$ ipython --no-banner

In [1]: import numpy as np

In [2]: import numpy.linalg as la

In [3]: np.set_printoptions(precision=3, suppress=True, linewidth=120)

In [4]: F = np.load("x.npy")

In [5]: F
Out[5]: 
array([[ 0.,  0.,  0.,  0.,  0.,  0.,  0.,  0., -2.,  2., -6.],
       [ 0.,  0.,  0.,  0.,  0.,  0.,  0.,  0., -9.,  3., -6.],
       [ 0.,  0.,  0.,  0.,  0.,  0.,  0.,  0.,  8., -1.,  4.],
       [ 0.,  0.,  0.,  0.,  0.,  0.,  0.,  0., -1.,  0.,  1.],
       [ 0.,  0.,  0.,  0.,  0.,  0.,  0.,  0., -8.,  2.,  6.],
       [ 0.,  0.,  0.,  0.,  0.,  0.,  0.,  0., -6., -4., -8.],
       [ 0.,  0.,  0.,  0.,  0.,  0.,  0.,  0., -3.,  2., -6.],
       [ 0.,  0.,  0.,  0.,  0.,  0.,  0.,  0., -2.,  8.,  2.],
       [-2., -9.,  8., -1., -8., -6., -3., -2.,  0.,  0.,  0.],
       [ 2.,  3., -1.,  0.,  2., -4.,  2.,  8.,  0.,  0.,  0.],
       [-6., -6.,  4.,  1.,  6., -8., -6.,  2.,  0.,  0.,  0.]])

In [6]: np.allclose(F[:-1].T @ la.lstsq(F[:-1].T, F[-1])[0], F[-1])
Out[6]: False

In [7]: A = np.loadtxt("m.csv", delimiter=",")

In [8]: A
Out[8]: 
array([[ 0.,  0.,  0.,  0.,  0.,  0.,  0.],
       [ 0.,  0.,  0.,  0.,  0.,  0.,  0.],
       [-2.,  5.,  1.,  0.,  2.,  1.,  2.],
       [-1.,  1., -2.,  0.,  0., -1., -4.],
       [-1.,  1., -2.,  0.,  2.,  2.,  1.],
       [ 1.,  2., -1., -3., -1., -1., -2.],
       [-1.,  2., -2., -1.,  1.,  0.,  1.],
       [-2.,  1.,  0.,  1.,  1., -3., -3.],
       [-2.,  1., -1., -4.,  1., -5.,  1.],
       [-1.,  1., -2., -5.,  2., -2., -1.],
       [-4.,  0., -2., -1.,  2., -5., -1.],
       [-1.,  1., -2.,  0.,  2.,  2.,  1.],
       [ 0.,  0.,  0.,  0.,  0.,  0.,  0.],
       [-2.,  0., -1.,  2.,  0., -2., -2.],
       [-2., -1., -2., -2.,  1., -2.,  2.],
       [-1.,  1., -2.,  0.,  0., -1., -4.],
       [ 0.,  1.,  1., -1.,  1., -1., -1.],
       [-4., -1., -3.,  0.,  1., -4.,  0.],
       [ 1.,  1., -1., -2.,  0.,  1., -2.],
       [ 0.,  0.,  0.,  0.,  0.,  0.,  0.],
       [-4.,  0., -3., -1.,  0., -6.,  0.],
       [-1.,  2.,  2.,  2.,  0.,  2.,  2.],
       [ 0.,  0.,  0.,  0.,  0.,  0.,  0.],
       [ 0.,  1.,  0., -1., -1., -2.,  0.],
       [-2.,  1.,  0.,  1.,  1., -3., -3.],
       [ 0.,  2., -3., -2.,  2.,  3., -1.],
       [ 0.,  4.,  1., -1., -1.,  1.,  0.],
       [-3.,  1., -3.,  2.,  2.,  0., -1.],
       [-1.,  3.,  2.,  1., -1.,  0.,  2.],
       [-1.,  1., -2.,  0.,  0., -1., -4.],
       [-2.,  3.,  0.,  2.,  0.,  1., -2.],
       [ 0.,  0.,  0.,  0.,  0.,  0.,  0.],
       [ 0.,  3., -3., -3.,  1.,  1., -1.],
       [-1.,  2.,  2.,  2.,  0.,  2.,  2.],
       [-5.,  1., -1.,  2.,  1., -2.,  2.],
       [-1.,  2.,  2.,  2.,  0.,  2.,  2.],
       [-4.,  2., -2.,  0.,  3.,  2.,  5.],
       [ 1.,  2., -1., -3., -1., -1., -2.],
       [-2.,  0., -1., -3.,  2., -3.,  1.],
       [ 0.,  0.,  0.,  0.,  0.,  0.,  0.],
       [-1.,  1., -2.,  0.,  2.,  2.,  1.],
       [-4., -1., -3.,  0.,  1., -4.,  0.],
       [ 0.,  4.,  1., -1., -1.,  1.,  0.],
       [-2.,  0., -1., -3.,  2., -3.,  1.],
       [-1.,  1., -2.,  0.,  2.,  2.,  1.]])

In [9]: # rows 0 and 1 are equal

In [10]: A2 = np.array([[0, -1, -2],
    ...:     [2, 2, 0],
    ...:     [-2, 2, -2],
    ...:     [-2, -2, 0],
    ...:     [1, 1, -1],
    ...:     [0, -1, -2],
    ...:     [2, 0, 0]])

In [11]: print(np.einsum("ik,kj->ij", A, A2))
[[ 0.  0.  0.]
 [ 0.  0.  0.]
 [14. 15. -2.]
 [-2.  0.  8.]
 [10. -1.  0.]
 [ 7.  7.  3.]
 [13.  4.  5.]
 [-5.  6.  9.]
 [15. 16. 15.]
 [16. 13.  8.]
 [ 6.  9. 20.]
 [10. -1.  0.]
 [ 0.  0.  0.]
 [-6. -2. 10.]
 [11.  3. 11.]
 [-2.  0.  8.]
 [ 1.  8. -1.]
 [ 5.  1. 21.]
 [ 4.  2. -2.]
 [ 0.  0.  0.]
 [ 8.  6. 26.]
 [ 0.  3. -6.]
 [ 0.  0.  0.]
 [ 3.  5.  5.]
 [-5.  6.  9.]
 [14.  1. -2.]
 [ 7. 10. -3.]
 [ 4. -3. 10.]
 [ 3.  8. -1.]
 [-2.  0.  8.]
 [-2.  3.  2.]
 [ 0.  0.  0.]
 [17.  6.  3.]
 [ 0.  3. -6.]
 [ 5.  4. 15.]
 [ 0.  3. -6.]
 [21.  5.  5.]
 [ 7.  7.  3.]
 [12. 11. 10.]
 [ 0.  0.  0.]
 [10. -1.  0.]
 [ 5.  1. 21.]
 [ 7. 10. -3.]
 [12. 11. 10.]
 [10. -1.  0.]]

In [12]: np.einsum("ij->j", A)
Out[12]: array([-56.,  51., -38., -20.,  29., -27.,  -7.])

In [13]: Ac = (A - A.mean(axis=0)) / A.std(axis=0)

In [14]: print(np.argwhere(np.abs(Ac) > 2))
[[ 2  1]
 [ 3  6]
 [ 8  3]
 [ 8  5]
 [ 9  3]
 [10  5]
 [15  6]
 [20  5]
 [26  1]
 [29  6]
 [34  0]
 [36  4]
 [36  6]
 [42  1]]

In [15]: b = la.lstsq(np.delete(Ac, 5, axis=1), Ac[:, 5])[0]

In [16]: np.abs(b).argmax()
Out[16]: np.int64(0)

In [17]: vals, vecs = la.eigh(F)

In [18]: x0 = np.array([1, 3, 0, 1, 3, 3, 0, 3, 1, 0, 1])

In [19]: x0 @ F @ x0
Out[19]: np.float64(-202.0)

In [20]: np.abs(F).sum(axis=1).max(), round(float(np.abs(vals).max()), 3)
Out[20]: (np.float64(39.0), 19.03)

In [21]: np.round(la.eigvalsh(F[1:, 1:]), 3) + 0
Out[21]: array([-18.25 , -12.634,  -7.571,   0.   ,   0.   ,   0.   ,   0.   ,   7.571,  12.634,  18.25 ])

In [22]: [round(float(la.det(F[:i, :i])), 2) + 0 for i in range(1, 12)]
Out[22]: [0.0, 0.0, 0.0, 0.0, 0.0, 0.0, 0.0, 0.0, 0.0, 0.0, 0.0]

In [23]: np.round(la.eigvalsh(F).min(), 3)
Out[23]: np.float64(-19.03)

In [24]: np.all(la.eigvalsh(F) > 0)
Out[24]: np.False_

In [25]: z = A[:, 1] > np.median(A[:, 1])

In [26]: r0 = A[z].mean(axis=0) - A[~z].mean(axis=0)

In [27]: round(float((((A - A.mean(axis=0)) @ r0 > 0) == z).mean()), 3)
Out[27]: 0.711

In [28]: ((A - A.mean(axis=0)) @ r0 > 0).astype(int)
Out[28]: 
array([1, 1, 1, 0, 1, 1, 1, 0, 0, 0, 0, 1, 1, 0, 0, 0, 1, 0, 1, 1, 0, 1, 1, 0, 0, 1, 1, 0, 1, 0, 1, 1, 1, 1, 0, 1, 1,
       1, 0, 1, 1, 0, 1, 0, 1])

In [29]: np.argsort(-np.abs(r0).round(6), kind="stable")
Out[29]: array([5, 1, 2, 6, 0, 4, 3])

In [30]: arr = np.loadtxt("case4.csv", delimiter=",")

In [31]: arr
Out[31]: 
array([[-4., -3.,  0.,  0.,  0.,  0.,  0.,  0.,  0.],
       [-3.,  9., -3.,  0.,  0.,  0.,  0.,  0.,  0.],
       [ 0., -3.,  0., -3.,  0.,  0.,  0.,  0.,  0.],
       [ 0.,  0., -3.,  1., -3.,  0.,  0.,  0.,  0.],
       [ 0.,  0.,  0., -3., -5., -3.,  0.,  0.,  0.],
       [ 0.,  0.,  0.,  0., -3., -8., -3.,  0.,  0.],
       [ 0.,  0.,  0.,  0.,  0., -3., -4., -3.,  0.],
       [ 0.,  0.,  0.,  0.,  0.,  0., -3., -3., -3.],
       [ 0.,  0.,  0.,  0.,  0.,  0.,  0., -3.,  7.]])

In [32]: vals, vecs = la.eigh(arr)

In [33]: x0 = np.array([8, -8, -6, 0, 1, 9, 6, -6, 0])

In [34]: la.eigvalsh(arr[1:, 1:])
Out[34]: array([-11.173,  -6.703,  -4.517,  -2.022,  -0.258,   3.775,   7.892,  10.007])

In [35]: round(x0 @ arr @ x0 / (x0 @ x0), 3), round(float(vals[0]), 3), round(vals[-1], 3)
Out[35]: (np.float64(-2.047), -11.173, np.float64(10.56))

In [36]: np.abs(arr).sum(axis=1).max(), round(np.abs(vals).max(), 3)
Out[36]: (np.float64(15.0), np.float64(11.173))

In [37]: print(x0 @ arr @ x0)
-651.0
